$ python3 -q
>>> import numpy as np
>>> from numpy import linalg as LA
>>> np.set_printoptions(suppress=True, linewidth=200)
>>> M = np.loadtxt("w.csv", delimiter=",")
>>> M
array([[0., 2., 1., 0., 2., 1., 3., 0., 0., 3., 3., 1., 3.],
       [3., 0., 2., 1., 0., 2., 1., 3., 0., 0., 3., 3., 1.],
       [1., 3., 0., 2., 1., 0., 2., 1., 3., 0., 0., 3., 3.],
       [3., 1., 3., 0., 2., 1., 0., 2., 1., 3., 0., 0., 3.],
       [3., 3., 1., 3., 0., 2., 1., 0., 2., 1., 3., 0., 0.],
       [0., 3., 3., 1., 3., 0., 2., 1., 0., 2., 1., 3., 0.],
       [0., 0., 3., 3., 1., 3., 0., 2., 1., 0., 2., 1., 3.],
       [3., 0., 0., 3., 3., 1., 3., 0., 2., 1., 0., 2., 1.],
       [1., 3., 0., 0., 3., 3., 1., 3., 0., 2., 1., 0., 2.],
       [2., 1., 3., 0., 0., 3., 3., 1., 3., 0., 2., 1., 0.],
       [0., 2., 1., 3., 0., 0., 3., 3., 1., 3., 0., 2., 1.],
       [1., 0., 2., 1., 3., 0., 0., 3., 3., 1., 3., 0., 2.],
       [2., 1., 0., 2., 1., 3., 0., 0., 3., 3., 1., 3., 0.]])
>>> np.round(np.sort(np.abs(np.fft.fft(M[0]))), 1), np.round(np.sort(LA.svd(M, compute_uv=False)), 1)
(array([ 3. ,  3. ,  3.3,  3.3,  3.7,  3.7,  4.2,  4.2,  5.1,  5.1,  6.9,  6.9, 19. ]), array([ 3. ,  3. ,  3.3,  3.3,  3.7,  3.7,  4.2,  4.2,  5.1,  5.1,  6.9,  6.9, 19. ]))
>>> M @ (-1.0) ** np.arange(13)
array([ 5.,  1.,  1.,  5.,  1., -1.,  1.,  5., -3.,  7., -7.,  9., -5.])
>>> (M @ M)[0]
array([26., 24., 32., 36., 13., 35., 26., 29., 34., 23., 31., 33., 19.])
>>> M @ np.ones(13)
array([19., 19., 19., 19., 19., 19., 19., 19., 19., 19., 19., 19., 19.])
>>> J = np.loadtxt("data.csv", delimiter=",")
>>> J.round(1) + 0
array([[ 0.2,  0.1,  0. ,  0.2, -0.1,  0.1,  0.1,  0. ,  0.1,  0. , -0.1,  0.2,  0. ],
       [ 0.1,  0.1,  0. ,  0.1, -0.1,  0.1,  0.1,  0. ,  0.1,  0. , -0.1,  0.1,  0. ],
       [ 0. ,  0. ,  0. ,  0. ,  0. ,  0. ,  0. ,  0. ,  0. ,  0. ,  0. ,  0. ,  0. ],
       [ 0.2,  0.1,  0. ,  0.2, -0.1,  0.1,  0.1,  0. ,  0.1,  0. , -0.1,  0.2,  0. ],
       [-0.1, -0.1,  0. , -0.1,  0.1, -0.1, -0.1,  0. , -0.1,  0. ,  0.1, -0.1,  0. ],
       [ 0.1,  0.1,  0. ,  0.1, -0.1,  0.1,  0.1,  0. ,  0.1,  0. , -0.1,  0.1,  0. ],
       [ 0.1,  0.1,  0. ,  0.1, -0.1,  0.1,  0.1,  0. ,  0.1,  0. , -0.1,  0.1,  0. ],
       [ 0. ,  0. ,  0. ,  0. ,  0. ,  0. ,  0. ,  0. ,  0. ,  0. ,  0. ,  0. ,  0. ],
       [ 0.1,  0.1,  0. ,  0.1, -0.1,  0.1,  0.1,  0. ,  0.1,  0. , -0.1,  0.1,  0. ],
       [ 0. ,  0. ,  0. ,  0. ,  0. ,  0. ,  0. ,  0. ,  0. ,  0. ,  0. ,  0. ,  0. ],
       [-0.1, -0.1,  0. , -0.1,  0.1, -0.1, -0.1,  0. , -0.1,  0. ,  0.1, -0.1,  0. ],
       [ 0.2,  0.1,  0. ,  0.2, -0.1,  0.1,  0.1,  0. ,  0.1,  0. , -0.1,  0.2,  0. ],
       [ 0. ,  0. ,  0. ,  0. ,  0. ,  0. ,  0. ,  0. ,  0. ,  0. ,  0. ,  0. ,  0. ]])
>>> f, v = J[6], J[11]
>>> round(f @ v, 1)
np.float64(0.1)
>>> round(f @ f, 1)
np.float64(0.1)
>>> pr = (f @ v) / (f @ f) * f
>>> v - pr
array([0., 0., 0., 0., 0., 0., 0., 0., 0., 0., 0., 0., 0.])
>>> F = np.loadtxt("a.csv", delimiter=",")
>>> F
array([[ 3.1,  0.5, -1. , -7.7,  2.8,  4. , -0.9,  2.3],
       [-5.3,  6.2, -3.1,  1.1, -4.3, -1. , -1.7,  0.4],
       [ 1.4, -1.2, -8.6, -2.3, -3.6, -0.4,  1.9, -0.5],
       [ 5.5,  2.2,  1.2, -0.2,  7.6, -0.5, -2.2,  0.3],
       [-2.1,  1. , -1.2, -7.6,  0.5, -0.7, -4.3, -3.9],
       [-3.3,  5.4,  1.4,  3.3, -6. , -2.3,  2.1, -1. ],
       [ 3.9,  2.3, -1.2, -0.2,  1. ,  4.5, -5.2, -5.5],
       [ 3.2,  5.7, -0.4,  2.8,  2.5,  0.9, -6.5, -0.5],
       [-2. , -0.4, -0.4, -3. ,  0.1,  2.2,  6.8,  6. ],
       [-0.4,  4.2,  2.8,  1.3,  4.4,  5. ,  5.2, -0.7],
       [-0.5, -0.9, -3. ,  7.5, -2.4,  2.3,  0.1,  4.8],
       [ 0. ,  1.2,  3.3,  7.8,  1.2, -5. , -0.7,  0.3],
       [ 2.6, -2.1,  1.6,  2.8, -1. , -5.8,  6.6, -0.1],
       [-4. ,  1.6,  8.1,  1. , -0.5, -1.5,  2.3,  2.6],
       [ 0.2,  0.8, -3. , -6.2, -1. ,  2.8,  6.2,  2.2],
       [ 3. ,  0. , -2.2,  6.7,  2.2, -0.1, -3.9, -4.6],
       [ 3.1, -5.8, -3.3,  4.7, -2.1,  3.8, -0.3,  2.1]])
>>> cen = F - F.mean(axis=1)
Traceback (most recent call last):
  File "<python-input-18>", line 1, in <module>
    cen = F - F.mean(axis=1)
          ~~^~~~~~~~~~~~~~~~
ValueError: operands could not be broadcast together with shapes (17,8) (17,) 
>>> cen = F - F.mean(axis=0)
>>> Uu, sv, Vt = LA.svd(cen, full_matrices=False)
>>> (np.sign(Uu[:, 0]) == np.sign(Uu[0, 0])).astype(int)
array([1, 0, 1, 0, 1, 0, 0, 0, 1, 1, 0, 0, 0, 1, 1, 0, 0])
>>> np.abs(Vt[0]).argmax()
np.int64(3)
>>> LA.matrix_rank(cen)
np.int64(8)
>>> np.round(Vt[0] * np.sign(Vt[0, np.abs(Vt[0]).argmax()]), 1)
array([ 0.1,  0.1,  0.2,  0.8,  0.1, -0.2, -0.5, -0.3])
>>> np.round(np.abs(Vt[-1]), 1) + 0
array([0.7, 0.2, 0.3, 0.1, 0.6, 0.1, 0. , 0.2])
>>> Y = np.c_[F[:, :5] @ np.array([[2, 5, 9, -3, -3],
...     [-3, 9, 5, -4, -5],
...     [-7, -2, -6, 4, 7],
...     [3, -5, -6, -8, 0],
...     [5, 0, 2, 7, 9]]), np.array([1, 0, -1, -1, 1, 0, -2, -1, -2, 1, -1, -2, 0, -2, 2, -1, 2])]
>>> Y.round(1)
array([[  2.6,  60.5,  88.2,  65.9,   6.4,   1. ],
       [-25.7,  30. , -13.3, -60.2, -75.5,   0. ],
       [ 41.7,  24.9,  64.8, -40.6, -90.8,  -1. ],
       [ 33.4,  45.9,  69.7,  34.3,  49.3,  -1. ],
       [-19.1,  38.9,  39.9,  61.8,  -2.6,   1. ],
       [-52.7,  12.8, -42.9, -74.5, -61.3,   0. ],
       [ 13.7,  43.6,  57. , -17.1, -22.6,  -2. ],
       [ 13. ,  54.1,  47.9, -38.9, -18.4,  -1. ],
       [ -8.5,   2.2,   0.6,  30.7,   6.1,  -2. ],
       [ -7.1,  23.7,   1.6,  16. ,  39.4,   1. ],
       [ 33.2, -42.1, -40.8, -83.7, -36.6,  -1. ],
       [  2.7, -34.8, -58.2, -45.6,  27.9,  -2. ],
       [  3.7, -23.1, -15.5, -22.4,   4.9,   0. ],
       [-69. , -26.8, -83.6,  26.5,  56.2,  -2. ],
       [ -4.6,  45.2,  59. ,  26.8, -34.6,   2. ],
       [ 52.5, -14.1,   4.4, -56. ,  -4.6,  -1. ],
       [ 50.3, -53.6, -13.7, -51.6, -22.3,   2. ]])
>>> np.round(LA.norm(Y - F @ LA.lstsq(F, Y)[0], axis=0), 1) + 0
array([0. , 0. , 0. , 0. , 0. , 4.7])
>>> LA.matrix_rank(np.c_[F, Y])
np.int64(9)
>>> np.round(LA.norm(LA.qr(F)[0].T @ Y, axis=0) ** 2 / ((Y ** 2).sum(axis=0) + 1e-12), 1)
array([1. , 1. , 1. , 1. , 1. , 0.3])
>>> data = np.loadtxt("run14.csv", delimiter=",")
>>> data
array([[ 2.1,  1. ,  1.3,  1.1, -0.7,  2.5,  0.6,  0.5,  1.1, -0.9, -0.8,  0.1, -1.5,  0.9],
       [-0.1,  1.1,  0. ,  1.3,  0.1, -1.8,  1. , -0.6, -0.4, -1. , -0.1, -1.5, -0.5, -0.1],
       [ 1.1, -0.2,  1. , -0.5, -0.5,  0.8, -1.1, -0.9,  1.1, -1.5, -0.1, -0.1, -0.4, -0.1],
       [-0.2,  0.2,  1.2,  1.9, -0.3, -2.4,  0.7, -0.7, -0.4,  0.6,  0.1,  2.6,  0.5,  0.1],
       [-0.8,  0.6, -0.6,  0.1,  0.2, -1.1, -1.2,  0.8,  0.2,  0.4,  1.3, -1.3,  1.5, -0.1],
       [-0.3,  1.3, -0.4, -0.4, -0.4, -1.2, -0.5,  1.6,  0. , -1.7,  0.5, -0.4,  2. , -0.6]])
>>> Y = np.array([[-1, 0, 2],
...     [-1, -1, 1],
...     [-1, 0, -1],
...     [1, -1, 0],
...     [2, 0, -1],
...     [-2, -1, -1],
...     [-1, -2, 1],
...     [-1, 2, 1],
...     [-1, 2, -2],
...     [1, 0, -2],
...     [1, 2, -2],
...     [-2, 1, -1],
...     [-1, 2, 0],
...     [1, 0, 2]])
>>> np.vstack([data, Y.T]).shape
(9, 14)
>>> Y @ data
Traceback (most recent call last):
  File "<python-input-35>", line 1, in <module>
    Y @ data
    ~~^~~~~~
ValueError: matmul: Input operand 1 has a mismatch in its core dimension 0, with gufunc signature (n?,k),(k,m?)->(n?,m?) (size 6 is different from 3)
>>> np.round(Y.T @ data.T, 1)
array([[-11.4,   6.4,  -5.2,   0.4,   6.4,  -3.5],
       [ -7.1,  -7.3,   1.4,   0.5,   9.1,   9.1],
       [  6.1,   7.3,  -0.4,  -1.7,  -2.6,   5.4]])
>>> np.round(np.einsum("ij,ij->i", data, data), 1)
array([21.4, 11.2,  9.1, 19.5, 10.5, 14.2])
>>> LA.matrix_rank(np.vstack([data, Y.T]))
np.int64(9)
>>> np.round(np.einsum("ik,kj->ij", data, Y), 1)
array([[-11.4,  -7.1,   6.1],
       [  6.4,  -7.3,   7.3],
       [ -5.2,   1.4,  -0.4],
       [  0.4,   0.5,  -1.7],
       [  6.4,   9.1,  -2.6],
       [ -3.5,   9.1,   5.4]])
>>> LA.matrix_rank(data @ Y)
np.int64(3)
>>> Uu, sv, Vt = LA.svd(J)
>>> sv.round(1) + 0
array([1., 0., 0., 0., 0., 0., 0., 0., 0., 0., 0., 0., 0.])
>>> np.argmax(sv[:-1] / (sv[1:] + 1e-6)) + 1
np.int64(1)
>>> Y = Uu[:, :1] @ np.diag(sv[:1]) @ Vt[:1]
>>> np.round(np.abs(J - Y).max(), 1)
np.float64(0.0)
>>> round(LA.norm(J - Y, 2), 1), round(float(sv[1]), 1)
(np.float64(0.0), 0.0)
>>> rng = np.random.default_rng(142689)
>>> Y = data + rng.integers(-2, 3, (6, 5)) @ rng.integers(-2, 3, (5, 14))
>>> Y.round(1)
array([[10.1, -1. ,  1.3,  4.1,  3.3, -6.5, -1.4, -1.5,  2.1, -0.9, -8.8,  3.1, -0.5,  6.9],
       [ 1.9, -5.9, -6. ,  4.3,  5.1, -6.8, -2. , -5.6, -3.4, -1. ,  0.9, -5.5,  1.5, -1.1],
       [ 3.1, -8.2, -6. ,  3.5,  2.5, -2.2, -2.1, -6.9, -2.9,  0.5,  1.9, -4.1,  1.6, -3.1],
       [-4.2, -2.8,  0.2, -1.1,  1.7, -0.4, -7.3, -1.7, -5.4, -1.4,  9.1, -7.4,  0.5, -1.9],
       [-4.8, -0.4, -6.6, -2.9,  8.2, -5.1, -6.2, -1.2, -0.8, -3.6,  2.3, -2.3,  4.5, -0.1],
       [-6.3,  6.3,  6.6,  0.6, -0.4, -0.2,  5.5, 10.6, 11. , -9.7,  0.5,  0.6, -2. , -0.6]])
>>> np.abs(Y - data).sum(axis=1)
array([49., 47., 51., 52., 43., 59.])
>>> np.round(LA.svd(Y - data, compute_uv=False), 1) + 0
array([29.5, 21.3, 14.7,  9.7,  7.8,  0. ])
>>> np.round(Y - data, 1)
array([[  8.,  -2.,   0.,   3.,   4.,  -9.,  -2.,  -2.,   1.,   0.,  -8.,   3.,   1.,   6.],
       [  2.,  -7.,  -6.,   3.,   5.,  -5.,  -3.,  -5.,  -3.,   0.,   1.,  -4.,   2.,  -1.],
       [  2.,  -8.,  -7.,   4.,   3.,  -3.,  -1.,  -6.,  -4.,   2.,   2.,  -4.,   2.,  -3.],
       [ -4.,  -3.,  -1.,  -3.,   2.,   2.,  -8.,  -1.,  -5.,  -2.,   9., -10.,   0.,  -2.],
       [ -4.,  -1.,  -6.,  -3.,   8.,  -4.,  -5.,  -2.,  -1.,  -4.,   1.,  -1.,   3.,   0.],
       [ -6.,   5.,   7.,   1.,   0.,   1.,   6.,   9.,  11.,  -8.,   0.,   1.,  -4.,   0.]])
>>> LA.matrix_rank(Y - data, tol=1e-8)
np.int64(5)
